$ python3 -q
>>> import numpy as np
>>> np.set_printoptions(precision=2, suppress=True, linewidth=100)
>>> F = np.load("m.npy")
>>> print(F)
[[ -6  -6   0   5   2   1]
 [  2  -2   8   7   0   9]
 [  4  -4   0  -6   5   7]
 [  7  -3  -8  -2  -7   3]
 [  3   7   3   2  -9   2]
 [  2   2   5   6   5   2]
 [  3  -9   0  -6  -9  -4]
 [ -2 -10  16  19   2  19]]
>>> x = np.array([2, 0, 3, 1, 2, 1])
>>> rhs = F @ x
>>> print(np.round(np.linalg.lstsq(F, rhs)[0], 2) + 0)
[2. 0. 3. 1. 2. 1.]
>>> rng = np.random.default_rng(63046)
>>> rhs = rhs + 0.3 * rng.normal(size=8)
>>> print(rhs)
[ -2.33  43.99  19.01 -22.76   1.41  37.03 -22.05  86.06]
>>> c, *_ = np.linalg.lstsq(F, rhs)
>>> print(c)
[2.02 0.02 3.   1.   1.98 1.02]
>>> K = np.load("a.npy")
>>> print(K)
[[ 1  0  0  0  0  0  0  0]
 [-1  1  0  0  0  0  0  0]
 [-3 -1  1  0  0  0  0  0]
 [ 3  3  1  1  0  0  0  0]
 [ 3 -2  0  2  1  0  0  0]
 [ 0 -2  2  2  2  1  0  0]
 [ 3 -3  0  1 -3 -3  1  0]
 [-1 -3 -2  3 -1 -2 -3  1]]
>>> print(np.abs(np.linalg.svd(K)[2][-1]))
[0.02 0.03 0.11 0.29 0.58 0.73 0.15 0.11]
>>> print(round(np.log10(np.linalg.cond(K))))
2
>>> B = np.array([[3, 0, 2],
...     [-1, 3, 0],
...     [-1, 1, 1],
...     [-3, -1, -3],
...     [3, 3, 3],
...     [-3, 1, -3],
...     [3, -3, 3],
...     [-3, -1, -3]])
>>> print(K @ B)
[[  3   0   2]
 [ -4   3  -2]
 [ -9  -2  -5]
 [  2   9   4]
 [  8  -5   3]
 [ -3   1  -1]
 [ 12 -25   6]
 [-16 -11 -22]]
>>> print(np.linalg.matrix_rank(np.vstack([K, B.T])))
8
>>> B = K / np.linalg.norm(K, axis=1, keepdims=True)
>>> C2 = B @ B.T
>>> print((np.abs(C2) > 0.9).astype(int))
[[1 0 1 0 0 0 0 0]
 [0 1 0 0 0 0 0 0]
 [1 0 1 0 0 0 0 0]
 [0 0 0 1 0 0 0 0]
 [0 0 0 0 1 0 0 0]
 [0 0 0 0 0 1 0 0]
 [0 0 0 0 0 0 1 0]
 [0 0 0 0 0 0 0 1]]
>>> print(round(np.degrees(np.arccos(np.clip(C2[7, 6], -1, 1))), 2))
66.75
>>> print(np.linalg.norm(B, axis=1))
[1. 1. 1. 1. 1. 1. 1. 1.]
>>> print(np.argwhere(np.triu(np.abs(C2) > 0.95, 1)))
[]
>>> u = np.array([2, 2, 2])
>>> print(np.cross(K[2, :3], K[6, :3]))
[ 3  3 12]
>>> print(np.correlate(K[2], K[6], "full"))
[ 0 -3  8 13 -3 -4 10 -6 -6  3  0  0  0  0  0]
>>> print(np.array([np.convolve(row, u, "same") for row in K]))
[[  2   2   0   0   0   0   0   0]
 [  0   0   2   0   0   0   0   0]
 [ -8  -6   0   2   0   0   0   0]
 [ 12  14  10   4   2   0   0   0]
 [  2   2   0   6   6   2   0   0]
 [ -4   0   4  12  10   6   2   0]
 [  0   0  -4  -4 -10 -10  -4   2]
 [ -8 -12  -4   0   0 -12  -8  -4]]
>>> J = rng.normal(size=(37, 3))
>>> J = 10 * J / np.linalg.norm(J, axis=1, keepdims=True)
>>> print(J)
[[ 7.22 -5.2  -4.56]
 [-3.25  9.33  1.53]
 [-7.84 -5.79 -2.23]
 [ 8.6   3.71  3.51]
 [-6.09 -7.91  0.64]
 [ 9.89 -1.21 -0.83]
 [ 5.36  7.49  3.9 ]
 [-9.28  1.89 -3.21]
 [ 3.68 -4.39  8.2 ]
 [-7.72  2.13 -5.99]
 [ 0.14 -7.43 -6.7 ]
 [ 7.38  1.59 -6.56]
 [ 1.41 -4.59  8.77]
 [ 6.52  4.06  6.4 ]
 [ 8.98  3.06 -3.14]
 [-1.87  8.07 -5.6 ]
 [-3.64 -5.3  -7.66]
 [ 5.87  3.97  7.06]
 [ 8.79  4.43  1.79]
 [ 2.61 -2.63  9.29]
 [ 6.14 -2.99 -7.31]
 [-7.66 -5.42  3.45]
 [-9.97  0.12  0.79]
 [-2.   -8.82  4.27]
 [ 1.74 -7.41 -6.48]
 [-1.55 -7.84 -6.01]
 [-6.47 -7.17 -2.6 ]
 [ 9.49 -1.54  2.73]
 [-0.34  5.1  -8.59]
 [-6.56  7.04 -2.75]
 [-0.72 -9.58 -2.79]
 [ 2.17  8.13  5.4 ]
 [ 8.68 -0.72 -4.92]
 [ 5.82  5.23  6.23]
 [ 6.84 -1.63 -7.12]
 [-2.47  9.69 -0.16]
 [-7.12  0.52  7.01]]
>>> P = J @ np.linalg.solve(J.T @ J, J.T)
>>> print(np.allclose(P @ P, P))
True
>>> print(np.linalg.matrix_rank(np.eye(37) - P))
34
>>> Xs = (J - J.mean(axis=0)) / J.std(axis=0)
>>> print(np.argwhere(np.abs(Xs) > 2))
[]
>>> print(Xs.std(axis=0))
[1. 1. 1.]
>>> c = np.linalg.lstsq(np.delete(Xs, 0, axis=1), Xs[:, 0])[0]
>>> print(c)
[0.14 0.07]
>>> print(np.abs(c).argmax())
0
>>> W2 = J[[24, 35]].astype(float)
>>> for _ in range(5):
...     labels = np.linalg.norm(J[:, None] - W2, axis=-1).argmin(axis=1)
...     W2 = np.array([J[labels == j].mean(axis=0) for j in range(2)])
... 
>>> print(labels)
[0 1 0 1 0 0 1 1 0 1 0 0 0 1 1 1 0 1 1 1 0 0 1 0 0 0 0 0 1 1 0 1 0 1 0 1 1]
>>> print(W2)
[[ 1.4  -4.91 -1.98]
 [ 0.34  4.52  1.3 ]]
>>> Q, R = np.linalg.qr(K)
>>> print(np.round(Q @ R, 2) + 0)
[[ 1.  0.  0.  0.  0.  0.  0.  0.]
 [-1.  1.  0.  0.  0.  0.  0.  0.]
 [-3. -1.  1.  0.  0.  0.  0.  0.]
 [ 3.  3.  1.  1.  0.  0.  0.  0.]
 [ 3. -2.  0.  2.  1.  0.  0.  0.]
 [ 0. -2.  2.  2.  2.  1.  0.  0.]
 [ 3. -3.  0.  1. -3. -3.  1.  0.]
 [-1. -3. -2.  3. -1. -2. -3.  1.]]
>>> print(Q.shape, R.shape)
(8, 8) (8, 8)
>>> print(np.trace(Q @ Q.T))
8.0
>>> print(round(float(abs(R[0, 0])), 2), round(np.linalg.norm(K[:, 0]), 2))
6.24 6.24
>>> print(np.allclose(R.T @ R, K.T @ K))
True
>>> feats = np.array([[0, 0, 2, -1], [0, 0, 3, -3], [2, -1, 0, 0], [3, -3, 0, 0]])
>>> x = np.array([1, 2, 2, -3])
>>> rhs = feats @ x
>>> print(rhs)
[ 7 15  0 -3]
>>> print(np.round(np.linalg.solve(feats, feats[:, 0]), 2) + 0)
[1. 0. 0. 0.]
>>> print(np.linalg.solve(feats, rhs))
[ 1.  2.  2. -3.]
>>> print(np.linalg.eigvals(feats))
[ 2.3  1.3 -1.3 -2.3]
>>> print(round(np.linalg.eigvals(feats).sum().real, 2))
-0.0
>>> print(round(np.linalg.det(feats[::-1]), 2))
9.0
>>> print(np.kron(np.eye(2, dtype=int), feats))
[[ 0  0  2 -1  0  0  0  0]
 [ 0  0  3 -3  0  0  0  0]
 [ 2 -1  0  0  0  0  0  0]
 [ 3 -3  0  0  0  0  0  0]
 [ 0  0  0  0  0  0  2 -1]
 [ 0  0  0  0  0  0  3 -3]
 [ 0  0  0  0  2 -1  0  0]
 [ 0  0  0  0  3 -3  0  0]]
